In [1]: import numpy as np

In [2]: from numpy import linalg as LA

In [3]: np.set_printoptions(suppress=True, linewidth=140)

In [4]: A = np.load("block1.npy")

In [5]: print(A)
[[ 4 -2 -4 -4  2  4]
 [ 2  2 -4 -2 -2  4]
 [ 4  4 -2 -4 -4  2]
 [-2  1  2  0  0  0]
 [-1 -1  2  0  0  0]
 [-2 -2  1  0  0  0]]

In [6]: O, V = LA.qr(A[:, :5])[0], LA.qr(A[:, 5:])[0]

In [7]: sv = LA.svd(O.T @ V, compute_uv=False)

In [8]: sv.round(3)
Out[8]: array([0.98])

In [9]: print(np.round(np.degrees(np.arccos(sv.clip(0, 1))), 3))
[11.537]

In [10]: np.round(LA.norm(O @ O.T - V @ V.T, 2), 3)
Out[10]: np.float64(1.0)

In [11]: arr, _ = LA.qr(np.array([[0.2, 0.5, -1.0], [-1.2, 0.9, 0.5], [-0.8, 0.3, -0.5]]))

In [12]: arr.round(3)
Out[12]: 
array([[-0.137, -0.919,  0.369],
       [ 0.824, -0.313, -0.472],
       [ 0.549,  0.24 ,  0.8  ]])

In [13]: G = arr.T @ arr

In [14]: np.round(LA.svd(arr, compute_uv=False) ** 2, 3)
Out[14]: array([1., 1., 1.])

In [15]: LA.matrix_rank(G)
Out[15]: np.int64(3)

In [16]: np.round(LA.eigvalsh(G)[::-1], 3)
Out[16]: array([1., 1., 1.])

In [17]: (arr @ arr.T).shape
Out[17]: (3, 3)

In [18]: np.round(np.trace(G), 3), np.round((arr ** 2).sum(), 3)
Out[18]: (np.float64(3.0), np.float64(3.0))

In [19]: G.round(3) + 0
Out[19]: 
array([[1., 0., 0.],
       [0., 1., 0.],
       [0., 0., 1.]])

In [20]: O, Rm = LA.qr(arr)

In [21]: abs(Rm[0, 0]), np.round(LA.norm(arr[:, 0]), 3)
Out[21]: (np.float64(1.0), np.float64(1.0))

In [22]: Rm.round(3) + 0
Out[22]: 
array([[1., 0., 0.],
       [0., 1., 0.],
       [0., 0., 1.]])

In [23]: np.round(O.T @ O, 3) + 0
Out[23]: 
array([[1., 0., 0.],
       [0., 1., 0.],
       [0., 0., 1.]])

In [24]: np.abs(np.diag(Rm))
Out[24]: array([1., 1., 1.])

In [25]: np.allclose(Rm.T @ Rm, arr.T @ arr)
Out[25]: True

In [26]: np.round(np.trace(O @ O.T), 3)
Out[26]: np.float64(3.0)

In [27]: O.round(3)
Out[27]: 
array([[-0.137, -0.919,  0.369],
       [ 0.824, -0.313, -0.472],
       [ 0.549,  0.24 ,  0.8  ]])

In [28]: other = arr / np.sqrt((arr ** 2).mean(axis=1, keepdims=True))

In [29]: LA.matrix_rank(other) == LA.matrix_rank(arr)
Out[29]: np.True_

In [30]: np.round(arr - arr.mean(axis=1, keepdims=True), 3)
Out[30]: 
array([[ 0.092, -0.69 ,  0.598],
       [ 0.811, -0.326, -0.485],
       [ 0.02 , -0.29 ,  0.271]])

In [31]: round(np.einsum("ii->", arr), 3)
Out[31]: np.float64(0.35)

In [32]: print(np.round(np.poly(arr), 3))
[ 1.   -0.35  0.35 -1.  ]

In [33]: round(float(LA.det(2 * arr)), 3), round(LA.det(arr), 3)
Out[33]: (8.0, np.float64(1.0))

In [34]: hat = np.triu(np.array([[-3, 3, 0], [2, -2, -1], [-2, -1, 3]]), 1) + np.eye(3)

In [35]: other = hat @ arr @ LA.inv(hat)

In [36]: print(LA.matrix_rank(other))
3

In [37]: np.round(np.poly(other), 3)
Out[37]: array([ 1.  , -0.35,  0.35, -1.  ])

In [38]: feats = np.load("layer6.npy")

In [39]: feats
Out[39]: 
array([[0, 1, 1],
       [1, 0, 1],
       [1, 1, 0]])

In [40]: hat = np.triu(np.array([[-1, 1, 0], [-1, 3, 0], [-3, 3, 0]]), 1) + np.eye(3)

In [41]: other = hat @ feats @ LA.inv(hat)

In [42]: np.poly(other)
Out[42]: array([ 1.,  0., -3., -2.])

In [43]: print(hat @ feats - feats @ hat)
[[ 1.  0.  1.]
 [ 0. -1.  0.]
 [ 0. -1.  0.]]

In [44]: X = np.loadtxt("a.csv", delimiter=",")

In [45]: print(X.round(3))
[[ 0.722 -1.136  2.681]
 [ 1.445  2.538  0.686]
 [ 2.528 -1.126 -1.158]]

In [46]: round(LA.norm(X) ** 2 / LA.norm(X, 2) ** 2, 3)
Out[46]: np.float64(3.0)

In [47]: print(np.round(LA.norm(X, 1), 3), round(LA.norm(X, np.inf), 3))
4.8 4.812

In [48]: np.round(LA.norm(X, axis=0), 3)
Out[48]: array([3., 3., 3.])

In [49]: round(X[0] @ X[1], 3)
Out[49]: np.float64(0.0)

In [50]: print(round(LA.norm(X[0] - X[1]), 3))
4.243

In [51]: np.round(LA.norm(X, "nuc"), 3)
Out[51]: np.float64(9.0)

In [52]: round(LA.norm(X, 2), 3)
Out[52]: np.float64(3.0)

In [53]: np.round(LA.svd(X, compute_uv=False), 3)
Out[53]: array([3., 3., 3.])

In [54]: O, Rm = LA.qr(X)

In [55]: round(float(np.trace(O @ O.T)), 3)
Out[55]: 3.0

In [56]: Rm.round(3) + 0
Out[56]: 
array([[-3.,  0.,  0.],
       [ 0., -3.,  0.],
       [ 0.,  0., -3.]])

In [57]: print(abs(Rm[0, 0]), round(float(LA.norm(X[:, 0])), 3))
3.0 3.0

In [58]: rng = np.random.default_rng(5528)

In [59]: J = (rng.random((3, 3)) < 0.3) + np.eye(3)

In [60]: J /= J.sum(axis=1, keepdims=True)

In [61]: J
Out[61]: 
array([[1. , 0. , 0. ],
       [0. , 1. , 0. ],
       [0. , 0.5, 0.5]])

In [62]: # triangular

In [63]: np.round(LA.matrix_power(J, 4), 3)
Out[63]: 
array([[1.   , 0.   , 0.   ],
       [0.   , 1.   , 0.   ],
       [0.   , 0.938, 0.062]])

In [64]: (J - J.T) / 2
Out[64]: 
array([[ 0.  ,  0.  ,  0.  ],
       [ 0.  ,  0.  , -0.25],
       [ 0.  ,  0.25,  0.  ]])

In [65]: (J + J.T) / 2
Out[65]: 
array([[1.  , 0.  , 0.  ],
       [0.  , 1.  , 0.25],
       [0.  , 0.25, 0.5 ]])

In [66]: J @ J
Out[66]: 
array([[1.  , 0.  , 0.  ],
       [0.  , 1.  , 0.  ],
       [0.  , 0.75, 0.25]])

In [67]: r0 = np.array([3, 2, 1, 0])

In [68]: data = np.array([np.roll(r0, i) for i in range(4)])

In [69]: data
Out[69]: 
array([[3, 2, 1, 0],
       [0, 3, 2, 1],
       [1, 0, 3, 2],
       [2, 1, 0, 3]])

In [70]: np.round(np.sort(np.abs(np.fft.fft(data[0]))), 3), np.round(np.sort(LA.svd(data, compute_uv=False)), 3)
Out[70]: (array([2.   , 2.828, 2.828, 6.   ]), array([2.   , 2.828, 2.828, 6.   ]))

In [71]: data @ np.ones(4)
Out[71]: array([6., 6., 6., 6.])

In [72]: data @ (-1.0) ** np.arange(4)
Out[72]: array([ 2., -2.,  2., -2.])

In [73]: O, Rm = LA.qr(data)

In [74]: round(np.trace(O @ O.T), 3)
Out[74]: np.float64(4.0)

In [75]: print(np.round(np.abs(np.diag(Rm)), 3))
[3.742 3.071 3.035 2.753]

In [76]: F = -2 * np.eye(3) + np.eye(3, k=1)

In [77]: F
Out[77]: 
array([[-2.,  1.,  0.],
       [ 0., -2.,  1.],
       [ 0.,  0., -2.]])

In [78]: # triangular, det is the product of the diagonal

In [79]: Uu, sv, VT = LA.svd(X, full_matrices=False)

In [80]: np.allclose(Uu * sv @ VT, X)
Out[80]: True

In [81]: print(np.round(VT @ VT.T, 3) + 0)
[[1. 0. 0.]
 [0. 1. 0.]
 [0. 0. 1.]]

In [82]: np.round(np.cumsum(sv ** 2) / np.sum(sv ** 2), 3)
Out[82]: array([0.333, 0.667, 1.   ])

In [83]: np.round(np.sqrt((sv ** 2).sum()), 3), round(float(LA.norm(X)), 3)
Out[83]: (np.float64(5.196), 5.196)

In [84]: print(np.round(sv / sv[0], 3))
[1. 1. 1.]

In [85]: other = np.array([[-2, -2], [1, 0], [0, -3]])

In [86]: print(LA.matrix_rank(F @ other))
2

In [87]: np.einsum("ij,ij->i", F, F)
Out[87]: array([5., 5., 4.])

In [88]: np.einsum("ik,kj->ji", F, other)
Out[88]: 
array([[ 5., -2.,  0.],
       [ 4., -3.,  6.]])

In [89]: F @ other
Out[89]: 
array([[ 5.,  4.],
       [-2., -3.],
       [ 0.,  6.]])

In [90]: np.einsum("ij->j", F)
Out[90]: array([-2., -1., -1.])

In [91]: print(LA.matrix_rank(np.vstack([F, other.T])))
3

In [92]: r0 = np.array([0, 3, -3])

In [93]: other = F + np.outer(r0, np.eye(3)[2])

In [94]: print(LA.matrix_rank(other - F))
1

In [95]: other
Out[95]: 
array([[-2.,  1.,  0.],
       [ 0., -2.,  4.],
       [ 0.,  0., -5.]])

In [96]: other = np.array([[1, 3]])

In [97]: K = other.T @ other

In [98]: K
Out[98]: 
array([[1, 3],
       [3, 9]])

In [99]: lab = rng.permutation(2)

In [100]: lab
Out[100]: array([1, 0])

In [101]: other = K[lab][:, lab]

In [102]: np.round(np.sort(np.abs(LA.eigvals(other))), 3) + 0
Out[102]: array([ 0., 10.])

In [103]: other
Out[103]: 
array([[9, 3],
       [3, 1]])

In [104]: np.allclose(other, K)
Out[104]: False

In [105]: print(np.diag(other))
[9 1]

In [106]: np.round(LA.det(other), 3), np.round(LA.det(K[lab]), 3)
Out[106]: (np.float64(0.0), np.float64(0.0))

In [107]: other = K[0, 0] * K[1:] - np.outer(K[1:, 0], K[0])

In [108]: other
Out[108]: array([[0, 0]])

In [109]: print(K[:, 0] / K[0, 0])
[1. 3.]

In [110]: LA.matrix_rank(other), LA.matrix_rank(K)
Out[110]: (np.int64(0), np.int64(1))

In [111]: ev, V = LA.eigh(K)

In [112]: x = np.array([-1, 0])

In [113]: (np.sign(V[:, -1].round(6)) == np.sign(V[0, -1].round(6))).astype(int)
Out[113]: array([1, 1])

In [114]: np.round(LA.eigvalsh(K[1:, 1:]), 3)
Out[114]: array([9.])

In [115]: print(np.round(V * np.maximum(ev, 0) @ V.T, 3))
[[1. 3.]
 [3. 9.]]

In [116]: np.abs(K).sum(axis=1).max(), np.abs(ev).max()
Out[116]: (np.int64(12), np.float64(10.0))

In [117]: x @ K @ x
Out[117]: np.int64(1)
